$ python3 -q
>>> import numpy as np
>>> from numpy import linalg as LA
>>> np.set_printoptions(precision=3, suppress=True, linewidth=100)
>>> M = np.array([[0, 1, 0, 0], [2, 1, 0, 0], [0, 0, 0, 1], [0, 0, 2, 1]])
>>> blk = np.stack([M, 3 * M, M[::-1]])
>>> LA.det(blk)
array([  4., 324.,   4.])
>>> (blk @ M.T).shape
(3, 4, 4)
>>> rng = np.random.default_rng(794)
>>> F = (rng.random((7, 7)) < 0.3) + np.eye(7)
>>> F /= F.sum(axis=1, keepdims=True)
>>> F
array([[0.333, 0.   , 0.   , 0.   , 0.   , 0.333, 0.333],
       [0.25 , 0.5  , 0.   , 0.25 , 0.   , 0.   , 0.   ],
       [0.5  , 0.   , 0.5  , 0.   , 0.   , 0.   , 0.   ],
       [0.333, 0.333, 0.   , 0.333, 0.   , 0.   , 0.   ],
       [0.   , 0.   , 0.   , 0.25 , 0.5  , 0.25 , 0.   ],
       [0.   , 0.   , 0.   , 0.   , 0.5  , 0.5  , 0.   ],
       [0.333, 0.   , 0.   , 0.333, 0.   , 0.   , 0.333]])
>>> np.round(LA.matrix_power(F, 100), 3) + 0
array([[0.171, 0.114, 0.   , 0.171, 0.229, 0.229, 0.086],
       [0.171, 0.114, 0.   , 0.171, 0.229, 0.229, 0.086],
       [0.171, 0.114, 0.   , 0.171, 0.229, 0.229, 0.086],
       [0.171, 0.114, 0.   , 0.171, 0.229, 0.229, 0.086],
       [0.171, 0.114, 0.   , 0.171, 0.229, 0.229, 0.086],
       [0.171, 0.114, 0.   , 0.171, 0.229, 0.229, 0.086],
       [0.171, 0.114, 0.   , 0.171, 0.229, 0.229, 0.086]])
>>> F @ np.ones(7)
array([1., 1., 1., 1., 1., 1., 1.])
>>> F.sum(axis=1)
array([1., 1., 1., 1., 1., 1., 1.])
>>> pr = np.eye(7)[6]
>>> for _ in range(7):
...     pr = pr @ F
...     print(pr.round(3))
... 
[0.333 0.    0.    0.333 0.    0.    0.333]
[0.333 0.111 0.    0.222 0.    0.111 0.222]
[0.287 0.13  0.    0.176 0.056 0.167 0.185]
[0.248 0.123 0.    0.167 0.111 0.193 0.157]
[0.222 0.117 0.    0.167 0.152 0.207 0.135]
[0.204 0.114 0.    0.168 0.18  0.215 0.119]
[0.192 0.113 0.    0.169 0.197 0.221 0.108]
>>> left, s, Vt = LA.svd(F)
>>> s.round(3) + 0
array([1.073, 0.894, 0.64 , 0.508, 0.355, 0.083, 0.   ])
>>> B = left[:, :6] @ np.diag(s[:6]) @ Vt[:6]
>>> round(LA.norm(F - B) / LA.norm(F), 3)
np.float64(0.0)
>>> LA.matrix_rank(B)
np.int64(6)
>>> LA.matrix_rank(F, rtol=0.05)
np.int64(6)
>>> B.round(3) + 0
array([[0.333, 0.   , 0.   , 0.   , 0.   , 0.333, 0.333],
       [0.25 , 0.5  , 0.   , 0.25 , 0.   , 0.   , 0.   ],
       [0.5  , 0.   , 0.5  , 0.   , 0.   , 0.   , 0.   ],
       [0.333, 0.333, 0.   , 0.333, 0.   , 0.   , 0.   ],
       [0.   , 0.   , 0.   , 0.25 , 0.5  , 0.25 , 0.   ],
       [0.   , 0.   , 0.   , 0.   , 0.5  , 0.5  , 0.   ],
       [0.333, 0.   , 0.   , 0.333, 0.   , 0.   , 0.333]])
>>> round(float(LA.norm(F - B, 2)), 3), round(float(s[6]), 3)
(0.0, 0.0)
>>> left, s, Vt = LA.svd(F)
>>> vecs = Vt[:(s > 1e-8).sum()]
>>> x = F[5] + -1 * F[4] + rng.integers(2) * np.eye(7)[2]
>>> x
array([ 0.  ,  0.  ,  1.  , -0.25,  0.  ,  0.25,  0.  ])
>>> np.round(vecs.T @ vecs, 3) + 0
array([[ 0.8,  0. ,  0.2,  0.2, -0.2,  0.2,  0. ],
       [ 0. ,  1. ,  0. ,  0. ,  0. ,  0. ,  0. ],
       [ 0.2,  0. ,  0.8, -0.2,  0.2, -0.2,  0. ],
       [ 0.2,  0. , -0.2,  0.8,  0.2, -0.2,  0. ],
       [-0.2,  0. ,  0.2,  0.2,  0.8,  0.2,  0. ],
       [ 0.2,  0. , -0.2, -0.2,  0.2,  0.8,  0. ],
       [ 0. ,  0. ,  0. ,  0. ,  0. ,  0. ,  1. ]])
>>> rk = LA.matrix_rank(F)
>>> rk
np.int64(6)
>>> N = LA.svd(F)[2][rk:].T
>>> [int(LA.matrix_rank(np.delete(F, i, axis=0))) for i in range(7)]
[6, 5, 5, 5, 6, 6, 6]
>>> LA.matrix_rank(F.T @ F), LA.matrix_rank(F @ F.T)
(np.int64(6), np.int64(6))
>>> [int(LA.matrix_rank(F[:, :j + 1])) for j in range(7)]
[1, 2, 3, 4, 5, 5, 6]
>>> np.allclose(F @ N, 0)
True
>>> np.round(N[:, 0] / N[np.abs(N[:, 0]).round(6).argmax(), 0], 3) + 0
array([ 1.,  0., -1., -1.,  1., -1.,  0.])
>>> np.round(F @ N, 3) + 0
array([[0.],
       [0.],
       [0.],
       [0.],
       [0.],
       [0.],
       [0.]])
>>> np.round(F @ LA.pinv(F) @ F, 3) + 0
array([[0.333, 0.   , 0.   , 0.   , 0.   , 0.333, 0.333],
       [0.25 , 0.5  , 0.   , 0.25 , 0.   , 0.   , 0.   ],
       [0.5  , 0.   , 0.5  , 0.   , 0.   , 0.   , 0.   ],
       [0.333, 0.333, 0.   , 0.333, 0.   , 0.   , 0.   ],
       [0.   , 0.   , 0.   , 0.25 , 0.5  , 0.25 , 0.   ],
       [0.   , 0.   , 0.   , 0.   , 0.5  , 0.5  , 0.   ],
       [0.333, 0.   , 0.   , 0.333, 0.   , 0.   , 0.333]])
>>> np.abs(np.diag(LA.qr(F)[1])) > 1e-9
array([ True,  True,  True,  True,  True, False,  True])
>>> np.allclose(F[:-1].T @ LA.lstsq(F[:-1].T, F[-1])[0], F[-1])
True
>>> B = np.array([[2, -2, -1, 0, 1, -2, 2],
...     [2, -2, 0, 1, -1, 1, 0],
...     [-2, -1, 0, 0, -2, -1, -2],
...     [-1, 0, 1, -2, 2, 0, 1],
...     [1, -1, 0, -1, -1, -1, 0],
...     [-2, 2, 2, 2, 1, 1, 0],
...     [-2, -2, -2, 0, 2, 0, 1]])
>>> B[-1] = B[0]
>>> X = B + 0.3 * np.eye(7)
>>> X
array([[ 2.3, -2. , -1. ,  0. ,  1. , -2. ,  2. ],
       [ 2. , -1.7,  0. ,  1. , -1. ,  1. ,  0. ],
       [-2. , -1. ,  0.3,  0. , -2. , -1. , -2. ],
       [-1. ,  0. ,  1. , -1.7,  2. ,  0. ,  1. ],
       [ 1. , -1. ,  0. , -1. , -0.7, -1. ,  0. ],
       [-2. ,  2. ,  2. ,  2. ,  1. ,  1.3,  0. ],
       [ 2. , -2. , -1. ,  0. ,  1. , -2. ,  2.3]])
>>> z = rng.permutation(7)
>>> z
array([3, 2, 5, 1, 6, 0, 4])
>>> B = X[z][:, z]
>>> np.sort(np.abs(LA.eigvals(B)))
array([0.3  , 1.491, 1.968, 1.968, 2.686, 2.686, 6.12 ])
>>> np.allclose(B, X)
False
>>> np.round(np.trace(B), 3)
np.float64(2.1)
>>> B
array([[-1.7,  1. ,  0. ,  0. ,  1. , -1. ,  2. ],
       [ 0. ,  0.3, -1. , -1. , -2. , -2. , -2. ],
       [ 2. ,  2. ,  1.3,  2. ,  0. , -2. ,  1. ],
       [ 1. ,  0. ,  1. , -1.7,  0. ,  2. , -1. ],
       [ 0. , -1. , -2. , -2. ,  2.3,  2. ,  1. ],
       [ 0. , -1. , -2. , -2. ,  2. ,  2.3,  1. ],
       [-1. ,  0. , -1. , -1. ,  0. ,  1. , -0.7]])
>>> np.round(LA.det(M), 3)
np.float64(4.0)
>>> np.sort(np.abs(LA.eigvals(M)))
array([1., 1., 2., 2.])
>>> LA.matrix_power(M, 4)
array([[ 6,  5,  0,  0],
       [10, 11,  0,  0],
       [ 0,  0,  6,  5],
       [ 0,  0, 10, 11]])
>>> (M - M.T) / 2
array([[ 0. , -0.5,  0. ,  0. ],
       [ 0.5,  0. ,  0. ,  0. ],
       [ 0. ,  0. ,  0. , -0.5],
       [ 0. ,  0. ,  0.5,  0. ]])
>>> np.trace(M)
np.int64(2)
>>> arr = np.load("test4.npy")
>>> arr
array([[ 1., -1.,  0.,  0.,  0.,  0.,  0.],
       [-1.,  3., -1.,  0.,  0.,  0.,  0.],
       [ 0., -1.,  3., -1.,  0.,  0.,  0.],
       [ 0.,  0., -1.,  0., -1.,  0.,  0.],
       [ 0.,  0.,  0., -1.,  1., -1.,  0.],
       [ 0.,  0.,  0.,  0., -1.,  2., -1.],
       [ 0.,  0.,  0.,  0.,  0., -1.,  0.]])
>>> r0 = np.array([2, 0, 0, 0, 1, 0, 1])
>>> B = arr + np.outer(r0, np.eye(7)[2])
>>> LA.matrix_rank(B - arr)
np.int64(1)
>>> np.round(LA.det(B) / LA.det(arr), 3), np.round(1 + LA.solve(arr, r0)[2], 3)
(np.float64(1.286), np.float64(1.286))
>>> LA.matrix_rank(LA.inv(B) - LA.inv(arr), tol=1e-8)
np.int64(1)
>>> w, vecs = LA.eigh(arr)
>>> np.round(vecs.T @ vecs, 3) + 0
array([[1., 0., 0., 0., 0., 0., 0.],
       [0., 1., 0., 0., 0., 0., 0.],
       [0., 0., 1., 0., 0., 0., 0.],
       [0., 0., 0., 1., 0., 0., 0.],
       [0., 0., 0., 0., 1., 0., 0.],
       [0., 0., 0., 0., 0., 1., 0.],
       [0., 0., 0., 0., 0., 0., 1.]])
>>> w
array([-0.964, -0.403,  0.523,  1.078,  2.51 ,  2.975,  4.28 ])
>>> np.round(vecs @ np.diag(w) @ vecs.T, 3) + 0
array([[ 1., -1.,  0.,  0.,  0.,  0.,  0.],
       [-1.,  3., -1.,  0.,  0.,  0.,  0.],
       [ 0., -1.,  3., -1.,  0.,  0.,  0.],
       [ 0.,  0., -1.,  0., -1.,  0.,  0.],
       [ 0.,  0.,  0., -1.,  1., -1.,  0.],
       [ 0.,  0.,  0.,  0., -1.,  2., -1.],
       [ 0.,  0.,  0.,  0.,  0., -1.,  0.]])
>>> w.sum(), np.trace(arr)
(np.float64(10.0), np.float64(10.0))
>>> round(LA.det(arr), 3)
np.float64(7.0)
>>> np.allclose(arr @ arr.T, arr.T @ arr)
True
>>> LA.matrix_power(arr, 4)
array([[  21.,  -58.,   37.,   -7.,    1.,    0.,    0.],
       [ -58.,  174., -139.,   31.,   -7.,    1.,    0.],
       [  37., -139.,  168.,  -46.,   17.,   -6.,    1.],
       [  -7.,   31.,  -46.,   16.,  -11.,   11.,   -3.],
       [   1.,   -7.,   17.,  -11.,   21.,  -30.,   10.],
       [   0.,    1.,   -6.,   11.,  -30.,   50.,  -17.],
       [   0.,    0.,    1.,   -3.,   10.,  -17.,    6.]])
>>> np.allclose(arr, arr.T)
True
>>> arr @ arr
array([[ 2., -4.,  1.,  0.,  0.,  0.,  0.],
       [-4., 11., -6.,  1.,  0.,  0.,  0.],
       [ 1., -6., 11., -3.,  1.,  0.,  0.],
       [ 0.,  1., -3.,  2., -1.,  1.,  0.],
       [ 0.,  0.,  1., -1.,  3., -3.,  1.],
       [ 0.,  0.,  0.,  1., -3.,  6., -2.],
       [ 0.,  0.,  0.,  0.,  1., -2.,  1.]])
>>> np.sort(np.abs(LA.eigvals(arr)))
array([0.403, 0.523, 0.964, 1.078, 2.51 , 2.975, 4.28 ])
>>> W1 = np.array([[2, 8, 0],
...     [4, 6, 1],
...     [7, 1, 6],
...     [9, 5, 6],
...     [6, 0, 2],
...     [7, 0, 3],
...     [4, 6, 9]])
>>> beta = np.array([7, 3, 8])
>>> hid = np.maximum(arr @ W1 + beta, 0)
>>> (hid > 0).astype(int)
array([[1, 1, 1],
       [1, 1, 1],
       [1, 0, 1],
       [0, 1, 0],
       [0, 0, 1],
       [1, 0, 1],
       [0, 1, 1]])
>>> (hid > 0).mean(axis=0)
array([0.571, 0.571, 0.857])
>>> LA.matrix_rank(hid)
np.int64(3)
>>> basis = np.array([[3, 2, 0], [1, 1, 5], [2, 1, 2]])
>>> hid @ basis
array([[34., 22., 39.],
       [52., 37., 70.],
       [83., 49., 38.],
       [ 2.,  2., 10.],
       [ 2.,  1.,  2.],
       [39., 25.,  6.],
       [13.,  8., 25.]])
>>> (hid @ basis).round(6).argmax(axis=1)
array([2, 2, 0, 2, 0, 0, 2])
>>> basis = np.array([[7, 1, 0, 6, 2, 0, 9, 1, 1],
...     [8, 9, 9, 7, 9, 0, 1, 3, 3],
...     [0, 0, 2, 4, 6, 2, 4, 0, 4]])
>>> K = np.repeat(basis, 41 // 3, axis=0)
>>> K = K + 0.05 * rng.normal(size=K.shape)
>>> K
array([[ 7.032,  1.014,  0.001,  6.063,  1.955,  0.038,  9.092,  0.97 ,  1.045],
       [ 7.047,  0.971, -0.038,  5.971,  2.083,  0.042,  9.089,  0.995,  0.969],
       [ 6.988,  0.994, -0.028,  6.008,  2.064, -0.024,  8.994,  0.98 ,  1.069],
       [ 6.878,  0.997,  0.045,  6.054,  2.091, -0.021,  8.969,  0.923,  0.975],
       [ 6.972,  1.038,  0.038,  6.069,  2.027,  0.05 ,  8.996,  1.083,  1.018],
       [ 6.985,  1.037, -0.073,  5.971,  2.007,  0.046,  9.037,  1.005,  1.1  ],
       [ 6.957,  0.941,  0.083,  5.914,  2.009,  0.044,  8.968,  0.913,  0.952],
       [ 6.905,  1.052,  0.053,  5.978,  2.001, -0.035,  9.023,  1.009,  0.951],
       [ 7.056,  0.968, -0.114,  6.074,  2.064,  0.002,  8.962,  0.962,  0.974],
       [ 6.976,  0.986, -0.048,  6.075,  1.882,  0.083,  8.949,  0.93 ,  0.932],
       [ 7.016,  1.004, -0.097,  6.083,  1.859, -0.05 ,  8.948,  0.974,  0.96 ],
       [ 7.027,  0.911,  0.027,  6.029,  2.011, -0.02 ,  9.028,  0.973,  0.87 ],
       [ 7.005,  0.947, -0.037,  5.948,  2.031,  0.055,  9.028,  1.   ,  1.029],
       [ 7.995,  9.023,  8.988,  7.041,  8.974, -0.029,  0.97 ,  3.085,  2.944],
       [ 8.034,  8.885,  9.041,  6.972,  8.954,  0.033,  1.034,  2.962,  2.903],
       [ 7.986,  8.974,  9.036,  6.953,  9.015,  0.119,  1.03 ,  2.95 ,  3.023],
       [ 8.009,  9.015,  9.057,  7.025,  9.009, -0.038,  1.029,  3.051,  2.982],
       [ 7.976,  9.022,  9.001,  7.131,  8.93 ,  0.06 ,  0.916,  3.006,  3.053],
       [ 8.052,  8.993,  9.06 ,  6.982,  9.005, -0.023,  0.947,  3.011,  3.006],
       [ 8.079,  9.076,  8.915,  6.977,  9.044,  0.019,  0.998,  3.034,  3.038],
       [ 8.004,  8.971,  9.012,  7.034,  8.953, -0.082,  1.057,  2.927,  3.006],
       [ 7.984,  8.995,  8.978,  6.982,  9.026,  0.011,  0.931,  3.096,  3.031],
       [ 8.03 ,  9.05 ,  9.079,  6.993,  9.014,  0.003,  0.955,  2.962,  3.029],
       [ 7.964,  8.966,  9.025,  7.   ,  9.012, -0.048,  0.992,  2.957,  3.008],
       [ 7.905,  8.953,  8.945,  6.985,  8.987, -0.035,  1.037,  2.972,  3.105],
       [ 8.02 ,  9.033,  9.043,  6.923,  8.935, -0.041,  1.037,  3.042,  2.914],
       [ 0.034, -0.024,  2.047,  3.956,  5.979,  1.905,  4.069,  0.023,  4.016],
       [-0.047, -0.005,  1.99 ,  3.997,  5.921,  1.906,  4.054,  0.043,  4.015],
       [-0.027, -0.004,  2.076,  3.9  ,  5.957,  1.986,  3.999,  0.018,  4.044],
       [ 0.055,  0.028,  2.078,  3.996,  6.072,  2.042,  4.058, -0.012,  4.004],
       [-0.047,  0.013,  2.001,  4.011,  6.031,  2.046,  3.888,  0.001,  4.009],
       [-0.057, -0.018,  2.054,  3.983,  6.002,  2.   ,  4.011,  0.037,  4.067],
       [-0.037,  0.049,  2.049,  4.084,  6.002,  1.989,  4.022,  0.015,  3.932],
       [-0.083, -0.013,  2.097,  3.99 ,  6.009,  1.95 ,  4.007,  0.078,  4.029],
       [ 0.029,  0.014,  2.061,  3.91 ,  5.985,  1.952,  3.997,  0.007,  3.954],
       [-0.03 , -0.079,  2.066,  4.075,  5.935,  2.041,  4.055, -0.017,  4.026],
       [-0.012, -0.009,  1.975,  3.961,  5.92 ,  2.069,  3.953, -0.015,  4.041],
       [ 0.044, -0.094,  1.971,  3.976,  5.998,  1.971,  4.027, -0.01 ,  4.028],
       [-0.055, -0.013,  1.961,  4.029,  5.892,  2.028,  4.083,  0.047,  3.979]])
>>> proj = np.triu(np.array([[-2, -2, -1, 1], [0, 2, -2, -1], [0, -2, -1, -1], [-2, 0, -2, 2]]), 1) + np.eye(4)
>>> B = proj @ M @ LA.inv(proj)
>>> LA.matrix_rank(B)
np.int64(4)
>>> proj @ M - M @ proj
array([[-4., -2.,  4.,  1.],
       [ 0.,  4.,  2., -4.],
       [ 0.,  0., -2., -1.],
       [ 0.,  0.,  0.,  2.]])
>>> np.poly(B)
array([ 1., -2., -3.,  4.,  4.])
>>> np.trace(B), np.trace(M)
(np.float64(2.0), np.int64(2))
